In [1]: import numpy as np

In [2]: from numpy import linalg as LA

In [3]: np.set_printoptions(suppress=True, linewidth=160)

In [4]: E = np.loadtxt("sample19.csv", delimiter=",")

In [5]: E
Out[5]: 
array([[  0.1,   1.8,  -0.9,  -1.5,  -1.5,   1.6],
       [  0.3,  -1.4,   0.4,   0.6,   1. ,   0. ],
       [  1.3,  -0.1,   1.4,  -0.8,   0.4,  -0.8],
       [  1.5,   0.5,   0.5,   1.6,  -1.5,  -1.1],
       [ -0.3,  -0.9,  -0.3,   0.5,   1.1,  -0.2],
       [  0.2,  -1.1,  -2.4,   1.5,   1.1,  -0.7],
       [ -1.2,   0.7,  -1.4,   1.2,  -1.1,  -0.6],
       [ -2. , -84. , -22. , -26. , -12. ,  -4. ],
       [  0.9,   0.4,   0. ,  -0.6,   1.3,  -1.3],
       [ -0.6,   2.2,  -0.7,   1.5,   0. ,  -0.8],
       [  0.7,  -1.3,   0.4,  -1.2,  -1.5,   1.3],
       [  0.3,  -1. ,   0. ,   1.1,  -0.7,   1.6],
       [  0.4,   0.6,   1.3,  -0.1,  -0.4,   1.3],
       [  1. ,   0.4,   1.6,   1. ,   0.7,   0.4],
       [  1. ,  -0.1,  -1.2,  -0.1,   1. ,   1.1],
       [ -1.6,   1.2,  -0.8,  -1.2,  -0.5,   0.3],
       [ -0.6,   2.9,   0.3,  -0.5,  -1.5,   0.5],
       [ -0.1,   0. ,  -1.3,   0.7,   0.4,  -1.4],
       [  0.4,   1. ,  -2.7,  -1.2,   2.2,  -1.1],
       [  2. ,   0.2,   0.8,   0.9,   0. ,   0.6],
       [  1.2,   0.2,  -0.2,   1.9,   0.7,  -0.4],
       [  1. ,  -0.5,  -0.1,  -0.2,   1. ,  -0.7],
       [ -1.5,  -0.9,   0.2,  -0.3,   1.5,   1.3],
       [  0.1,  -1.9,   0.6,   0.9,  -0.7,   0.7],
       [ -1.7,  -1.4,   0.3,   0.1,   0.6,   0.4],
       [  0.5,   0.8,  -0.1,   1.9,  -0.2,   0. ],
       [ -1.7,   0.4,   0.2,  -0.3,   0.8,  -1.2],
       [  0.8,   1.1,   1.9,   0.1,  -0.1,   0.1]])

In [6]: # row 7 dominates

In [7]: C = E[[22, 0]].astype(float)

In [8]: for _ in range(6):
   ...:     labels = LA.norm(E[:, None] - C, axis=-1).argmin(axis=1)
   ...:     C = np.array([E[labels == j].mean(axis=0) for j in range(2)])
   ...: 

In [9]: labels
Out[9]: array([1, 1, 1, 1, 1, 1, 1, 0, 1, 1, 1, 1, 1, 1, 1, 1, 1, 1, 1, 1, 1, 1, 1, 1, 1, 1, 1, 1])

In [10]: np.round(C[1] - C[0], 4)
Out[10]: array([ 2.163 , 84.1407, 21.9185, 26.2778, 12.1519,  4.0333])

In [11]: C.round(4)
Out[11]: 
array([[ -2.    , -84.    , -22.    , -26.    , -12.    ,  -4.    ],
       [  0.163 ,   0.1407,  -0.0815,   0.2778,   0.1519,   0.0333]])

In [12]: np.abs(C[1] - C[0]).argmax()
Out[12]: np.int64(1)

In [13]: C.reshape(2, 7)
ValueError: cannot reshape array of size 12 into shape (2,7)


In [14]: np.round(C.ravel(order="F"), 4)
Out[14]: array([ -2.    ,   0.163 , -84.    ,   0.1407, -22.    ,  -0.0815, -26.    ,   0.2778, -12.    ,   0.1519,  -4.    ,   0.0333])

In [15]: t3 = C.reshape(2, 2, -1)

In [16]: np.round(np.einsum("ihd,ihd->ih", t3, t3), 4)
Out[16]: 
array([[7544.    ,  836.    ],
       [   0.053 ,    0.1013]])

In [17]: np.round(np.swapaxes(t3, 1, 2)[1], 4)
Out[17]: 
array([[ 0.163 ,  0.2778],
       [ 0.1407,  0.1519],
       [-0.0815,  0.0333]])

In [18]: t3.shape
Out[18]: (2, 2, 3)

In [19]: t3[:, 0].round(4)
Out[19]: 
array([[ -2.    , -84.    , -22.    ],
       [  0.163 ,   0.1407,  -0.0815]])

In [20]: X = np.loadtxt("layer6.csv", delimiter=",")

In [21]: X.round(4)
Out[21]: 
array([[ 12.9469,   6.2894,  -6.6089, -21.3736,  16.2514, -17.4672],
       [ 12.7696,   6.0869,  -6.5258, -21.1018,  16.0326, -17.2071],
       [ 11.1406,   4.3034,  -5.7498, -18.586 ,  14.0155, -14.8358],
       [ 10.2315,   3.3755,  -5.3058, -17.1661,  12.8844, -13.5284],
       [  9.8234,   2.9766,  -5.1038, -16.5247,  12.3754, -12.9456],
       [  9.2552,   2.4407,  -4.8195, -15.6271,  11.665 , -12.1386],
       [  8.3356,   1.626 ,  -4.3517, -14.1624,  10.5114, -10.8444],
       [  8.0567,   1.393 ,  -4.2079, -13.7151,  10.1606, -10.455 ],
       [  6.3802,   0.1509,  -3.3225, -10.9917,   8.0415,  -8.1491],
       [  5.6801,  -0.2739,  -2.9416,  -9.8345,   7.1509,  -7.2058],
       [  4.5726,  -0.8054,  -2.3252,  -7.9759,   5.7351,  -5.7417],
       [  3.8492,  -1.0408,  -1.9137,  -6.7411,   4.806 ,  -4.8065],
       [  3.5969,  -1.0985,  -1.7687,  -6.306 ,   4.4812,  -4.4846],
       [  2.3368,  -1.1561,  -1.0397,  -4.0975,   2.8566,  -2.9127],
       [  1.481 ,  -0.9223,  -0.557 ,  -2.5658,   1.7595,  -1.8772],
       [  1.3903,  -0.8821,  -0.5082,  -2.4025,   1.6444,  -1.7683],
       [  1.2816,  -0.8298,  -0.4506,  -2.2069,   1.5069,  -1.6379],
       [  0.5056,  -0.3381,  -0.0991,  -0.8272,   0.5552,  -0.6897],
       [  0.3955,  -0.2577,  -0.064 ,  -0.6383,   0.4275,  -0.5481],
       [  0.2765,  -0.1723,  -0.0332,  -0.4385,   0.2931,  -0.3909],
       [ -0.1128,   0.0473,  -0.0067,   0.164 ,  -0.1094,   0.1743],
       [ -0.4629,   0.0093,  -0.1309,   0.5879,  -0.3975,   0.8009],
       [ -0.7903,  -0.4343,  -0.4068,   0.8345,  -0.5869,   1.5364],
       [ -1.004 ,  -0.971 ,  -0.6544,   0.9216,  -0.6768,   2.0903],
       [ -1.0905,  -1.2371,  -0.7643,   0.9443,  -0.7083,   2.3271],
       [ -1.2145,  -1.6592,  -0.9281,   0.9676,  -0.7504,   2.6758],
       [ -1.6179,  -3.2733,  -1.4812,   0.9973,  -0.8773,   3.8565],
       [ -1.9681,  -4.8512,  -1.9573,   1.    ,  -0.9894,   4.9042],
       [ -2.1296,  -5.6095,  -2.1716,   1.0001,  -1.0438,   5.3888],
       [ -2.6632,  -8.1826,  -2.8495,   1.0073,  -1.2384,   6.9822],
       [ -4.3046, -16.2564,  -4.6858,   1.1494,  -1.9617,  11.7642],
       [ -4.3467, -16.4634,  -4.729 ,   1.1555,  -1.9823,  11.8848],
       [ -4.4824, -17.128 ,  -4.8668,   1.1756,  -2.049 ,  12.2716],
       [ -4.6147, -17.7751,  -4.9995,   1.1962,  -2.1149,  12.6478],
       [ -6.7149, -27.917 ,  -6.9361,   1.6411,  -3.2469,  18.5036],
       [ -7.4644, -31.4753,  -7.5656,   1.8437,  -3.6816,  20.5494]])

In [22]: np.round(LA.norm(X, 2), 4)
Out[22]: np.float64(96.9476)

In [23]: round(float(LA.norm(X[2], 1)), 4), np.round(LA.norm(X[2], np.inf), 4)
Out[23]: (68.6313, np.float64(18.586))

In [24]: round(LA.norm(X) ** 2 / LA.norm(X, 2) ** 2, 4)
Out[24]: np.float64(1.3455)

In [25]: LA.norm(X, axis=1).argmax()
Out[25]: np.int64(35)

In [26]: left, sigma, vt = LA.svd(X)

In [27]: V = vt[:(sigma > 1e-8).sum()]

In [28]: rng = np.random.default_rng(37)

In [29]: x = X[15] + 4 * X[28] + rng.integers(2) * np.eye(6)[0]

In [30]: x.round(4)
Out[30]: array([ -7.1282, -23.32  ,  -9.1944,   1.5978,  -2.531 ,  19.7868])

In [31]: round(LA.norm(x - V.T @ V @ x), 4)
Out[31]: np.float64(0.0)

In [32]: LA.matrix_rank(np.vstack([X, x]))
Out[32]: np.int64(3)
